% ipython --no-banner

In [1]: import numpy as np

In [2]: from numpy import linalg as LA

In [3]: np.set_printoptions(suppress=True, linewidth=140)

In [4]: arr = np.load("mat.npy")

In [5]: arr
Out[5]: 
array([[0, 0, 0],
       [5, 3, 4],
       [0, 0, 0],
       [0, 5, 3],
       [0, 0, 0],
       [5, 3, 4],
       [0, 0, 0],
       [0, 5, 3],
       [0, 0, 0],
       [0, 0, 0],
       [0, 0, 0],
       [0, 0, 0],
       [0, 0, 0],
       [0, 5, 3],
       [5, 8, 7]])

In [6]: dist = LA.norm(arr[:, None] - arr[None], axis=-1)

In [7]: dist.shape
Out[7]: (15, 15)

In [8]: (dist + 1e9 * np.eye(15)).round(6).argmin(axis=1)
Out[8]: array([2, 5, 0, 7, 0, 1, 0, 3, 0, 0, 0, 0, 0, 3, 1])

In [9]: np.round(LA.norm(arr, axis=1), 2)
Out[9]: array([ 0.  ,  7.07,  0.  ,  5.83,  0.  ,  7.07,  0.  ,  5.83,  0.  ,  0.  ,  0.  ,  0.  ,  0.  ,  5.83, 11.75])

In [10]: lab = arr[:, 2] > np.median(arr[:, 2])

In [11]: f = arr[lab].mean(axis=0) - arr[~lab].mean(axis=0)

In [12]: (((arr - arr.mean(axis=0)) @ f > 0) == lab).mean()
Out[12]: np.float64(1.0)

In [13]: ((arr - arr.mean(axis=0)) @ f > 0).astype(int)
Out[13]: array([0, 1, 0, 1, 0, 1, 0, 1, 0, 0, 0, 0, 0, 1, 1])

In [14]: Y = np.array([[0, 1, 0], [0, 2, 2]])

In [15]: J = Y.T @ Y

In [16]: J
Out[16]: 
array([[0, 0, 0],
       [0, 5, 4],
       [0, 4, 4]])

In [17]: np.round(LA.eigvals(J), 2)
Out[17]: array([0.47, 8.53, 0.  ])

In [18]: np.einsum("ii->", J)
Out[18]: np.int64(9)

In [19]: LA.lstsq(J[:-1].T, J[-1])[2]
Out[19]: np.int32(1)

In [20]: np.abs(np.diag(LA.qr(J)[1])) > 1e-9
Out[20]: array([False,  True,  True])

In [21]: round(np.trace(LA.pinv(J) @ J), 2)
Out[21]: np.float64(2.0)

In [22]: np.allclose(J[:-1].T @ LA.lstsq(J[:-1].T, J[-1])[0], J[-1])
Out[22]: False

In [23]: np.round(J @ LA.pinv(J) @ J, 2)
Out[23]: 
array([[0., 0., 0.],
       [0., 5., 4.],
       [0., 4., 4.]])

In [24]: rng = np.random.default_rng(516)

In [25]: lab = rng.permutation(3)

In [26]: lab
Out[26]: array([2, 0, 1])

In [27]: Y = J[lab][:, lab]

In [28]: Y
Out[28]: 
array([[4, 0, 4],
       [0, 0, 0],
       [4, 0, 5]])

In [29]: np.diag(Y)
Out[29]: array([4, 0, 5])

In [30]: np.round(LA.det(Y), 2), round(float(LA.det(J[lab])), 2)
Out[30]: (np.float64(0.0), 0.0)

In [31]: np.allclose(Y, J)
Out[31]: False

In [32]: blk = np.stack([J, -3 * J, J[::-1]])

In [33]: np.round(LA.det(blk), 2)
Out[33]: array([0., 0., 0.])

In [34]: LA.matrix_rank(blk)
Out[34]: array([2, 2, 2])

In [35]: blk.shape
Out[35]: (3, 3, 3)

In [36]: (blk @ J.T).shape
Out[36]: (3, 3, 3)

In [37]: M = np.loadtxt("x.csv", delimiter=",")

In [38]: M
Out[38]: 
array([[0., 0., 1.],
       [0., 0., 0.],
       [1., 0., 0.]])

In [39]: np.round(np.sort(LA.eigvals(M).real), 2)
Out[39]: array([-1.,  0.,  1.])

In [40]: np.flatnonzero(LA.matrix_power((M != 0) + (M.T != 0) + np.eye(3), 3)[0])
Out[40]: array([0, 2])

In [41]: (M != 0).astype(int)
Out[41]: 
array([[0, 0, 1],
       [0, 0, 0],
       [1, 0, 0]])

In [42]: round(float(LA.det(M)), 2)
Out[42]: 0.0

In [43]: np.round(LA.matrix_power(M, 3), 2)
Out[43]: 
array([[0., 0., 1.],
       [0., 0., 0.],
       [1., 0., 0.]])

In [44]: round(float(LA.det(M)), 2)
Out[44]: 0.0

In [45]: M @ M
Out[45]: 
array([[1., 0., 0.],
       [0., 0., 0.],
       [0., 0., 1.]])

In [46]: (M + M.T) / 2
Out[46]: 
array([[0., 0., 1.],
       [0., 0., 0.],
       [1., 0., 0.]])

In [47]: np.round(np.abs(LA.eigvals(M)).max(), 2)
Out[47]: np.float64(1.0)

In [48]: np.trace(M)
Out[48]: np.float64(0.0)

In [49]: np.allclose(M @ M.T, M.T @ M)
Out[49]: True

In [50]: Uu, s, Vh = LA.svd(M)

In [51]: vecs = Vh[:(s > 1e-8).sum()]

In [52]: x0 = M[2] + 5 * M[1] + rng.integers(2) * np.eye(3)[1]

In [53]: x0
Out[53]: array([1., 1., 0.])

In [54]: np.allclose(vecs.T @ vecs @ x0, x0)
Out[54]: False

In [55]: np.round(LA.norm(x0 - vecs.T @ vecs @ x0), 2)
Out[55]: np.float64(1.0)

In [56]: K = np.loadtxt("sample2.csv", delimiter=",")

In [57]: K
Out[57]: 
array([[ 2.,  3.,  2.],
       [ 3.,  1.,  0.],
       [ 3.,  3.,  1.],
       [-7.,  0.,  2.]])

In [58]: x0 = np.array([5, 4, -1])

In [59]: target = K @ x0

In [60]: b, lr = np.zeros(3), 1 / LA.norm(K, 2) ** 2

In [61]: for i in range(6):
    ...:     b -= lr * K.T @ (K @ b - target)
    ...:     if i % 1 == 0: print(i, round(LA.norm(K @ b - target), 2))
    ...: 
0 4.95
1 3.58
2 2.61
3 1.95
4 1.5
5 1.21

In [62]: b.round(2)
Out[62]: array([5.48, 2.7 , 0.41])

In [63]: Y = np.c_[K[:, :2] @ np.array([[0, 3], [2, 2]]), np.array([6, -6, 0, -8])]

In [64]: Y
Out[64]: 
array([[  6.,  12.,   6.],
       [  2.,  11.,  -6.],
       [  6.,  15.,   0.],
       [  0., -21.,  -8.]])

In [65]: LA.matrix_rank(Y)
Out[65]: np.int64(3)

In [66]: np.round(LA.lstsq(K, Y[:, 0])[0], 2) + 0
Out[66]: array([0., 2., 0.])
